>>> import numpy as np
>>> import numpy.linalg as la
>>> np.set_printoptions(precision=4, suppress=True, linewidth=200)
>>> rd = lambda a: np.round(a, 4) + 0
>>> X = np.loadtxt("run17.csv", delimiter=",")
>>> rd(X)
array([[-9.8043,  1.    , -3.5362],
       [ 2.4319,  1.    ,  4.6212],
       [-4.6525,  1.    , -0.1017],
       [-2.8822,  1.    ,  1.0785],
       [-4.5619,  1.    , -0.0413],
       [ 0.4308,  1.    ,  3.2872],
       [-6.1288,  1.    , -1.0859],
       [-0.6692,  1.    ,  2.5539],
       [-1.6131,  1.    ,  1.9246],
       [ 5.2005,  1.    ,  6.467 ],
       [-1.3087,  1.    ,  2.1275]])
>>> # rank 2
>>> C2 = X.T @ X
>>> la.matrix_rank(C2)
np.int64(2)
>>> rd(np.diag(C2))
array([222.3588,  11.    , 103.5961])
>>> u = np.array([-2, 3, -3])
>>> rng = np.random.default_rng(63)
>>> arr = np.outer(rng.normal(size=20), u) + 0.02 * rng.normal(size=(20, 3))
>>> rd(arr)
array([[-1.3902,  2.142 , -2.1411],
       [-4.6424,  6.9758, -6.9479],
       [ 3.3081, -4.944 ,  5.0012],
       [ 0.1895, -0.2446,  0.2609],
       [-2.4911,  3.6903, -3.7119],
       [-2.1172,  3.1886, -3.2003],
       [-2.8024,  4.1876, -4.2262],
       [-0.4053,  0.6398, -0.6254],
       [-2.4094,  3.6427, -3.6535],
       [-4.8055,  7.2483, -7.2463],
       [-1.8647,  2.8191, -2.8239],
       [-2.6927,  4.0027, -3.9899],
       [ 1.2931, -1.8994,  1.9485],
       [ 3.9155, -5.849 ,  5.8437],
       [ 0.5396, -0.7716,  0.7507],
       [ 0.1331, -0.1984,  0.2409],
       [-2.3064,  3.4956, -3.5132],
       [ 0.7335, -1.1138,  1.0946],
       [-0.2103,  0.3683, -0.3672],
       [-0.1331,  0.2092, -0.2238]])
>>> Xc = arr - arr.mean(axis=0)
>>> vecs = la.svd(Xc)[2][:1]
>>> A2 = Xc - Xc @ vecs.T @ vecs
>>> la.norm(A2, axis=1).round(6).argmax()
np.int64(11)
>>> J = np.load("arr.npy")
>>> J
array([[0, 0, 0, 1],
       [0, 1, 0, 0],
       [0, 0, 1, 0],
       [1, 0, 0, 0]])
>>> # keeps lengths
>>> hat = np.triu(np.array([[-9, 1, 8, 3], [-6, 6, 9, -1], [-2, 2, -1, -9], [6, -4, 6, 0]]), 1) + np.eye(4)
>>> A2 = hat @ J @ la.inv(hat)
>>> rd(la.det(A2))
np.float64(-1.0)
>>> hat @ J - J @ hat
array([[ 3.,  1.,  8.,  0.],
       [-1.,  0.,  0.,  1.],
       [-9.,  0.,  0.,  9.],
       [ 0., -1., -8., -3.]])
>>> rd(np.poly(A2))
array([ 1., -2.,  0.,  2., -1.])
>>> A2
array([[  3.,  -2.,   2.,   8.],
       [ -1.,   2.,  -1.,  -4.],
       [ -9.,   9.,  -8., -36.],
       [  1.,  -1.,   1.,   5.]])
>>> def softmax(z):
...     e = np.exp(z - z.max(axis=-1, keepdims=True))
...     return e / e.sum(axis=-1, keepdims=True)
... 
>>> rd(softmax(A2[2] + 3))
array([0., 1., 0., 0.])
>>> rd(softmax(10 * A2[2]))
array([0., 1., 0., 0.])
>>> att = A2 @ A2.T / np.sqrt(4)
>>> softmax(att)[2] @ A2
array([ -9.,   9.,  -8., -36.])
>>> m1 = np.load("block0.npy")
>>> rd(m1)
array([[-0.7912,  0.0638,  0.1036],
       [ 0.4869, -0.0504,  0.694 ],
       [ 0.3651,  0.3603, -0.6535],
       [ 0.0609, -0.9293, -0.2839]])
>>> C2 = m1.T @ m1
>>> rd(np.trace(C2)), rd((m1 ** 2).sum())
(np.float64(3.0), np.float64(3.0))
>>> rd(la.svd(m1, compute_uv=False) ** 2)
array([1., 1., 1.])
>>> la.matrix_rank(C2)
np.int64(3)
>>> (m1 @ m1.T).shape
(4, 4)
>>> rd(la.norm(m1, axis=0))
array([1., 1., 1.])
>>> rd(m1[:, 2] @ m1[:, 1])
np.float64(0.0)
>>> rd(m1 @ m1.T)
array([[ 0.6407, -0.3165, -0.3336, -0.1369],
       [-0.3165,  0.7212, -0.2939, -0.1206],
       [-0.3336, -0.2939,  0.6902, -0.1271],
       [-0.1369, -0.1206, -0.1271,  0.9479]])
>>> rd(m1.T @ m1)
array([[1., 0., 0.],
       [0., 1., 0.],
       [0., 0., 1.]])
>>> rd(la.pinv(m1))
array([[-0.7912,  0.4869,  0.3651,  0.0609],
       [ 0.0638, -0.0504,  0.3603, -0.9293],
       [ 0.1036,  0.694 , -0.6535, -0.2839]])
>>> A = np.loadtxt("a.csv", delimiter=",")
>>> A
array([[4., 2., 4., 3.],
       [5., 3., 5., 4.],
       [3., 1., 3., 2.]])
>>> # rank 2
>>> rk = la.matrix_rank(A)
>>> rk
np.int64(2)
>>> N = la.svd(A)[2][rk:].T
>>> la.matrix_rank(A.T @ A), la.matrix_rank(A @ A.T)
(np.int64(2), np.int64(2))
>>> [int(la.matrix_rank(A[:, :j + 1])) for j in range(4)]
[1, 2, 2, 2]
>>> [int(la.matrix_rank(A[:i])) for i in range(1, len(A) + 1)]
[1, 2, 2]
>>> rd(A @ N)
array([[0., 0.],
       [0., 0.],
       [0., 0.]])
>>> np.allclose(A @ N, 0)
True
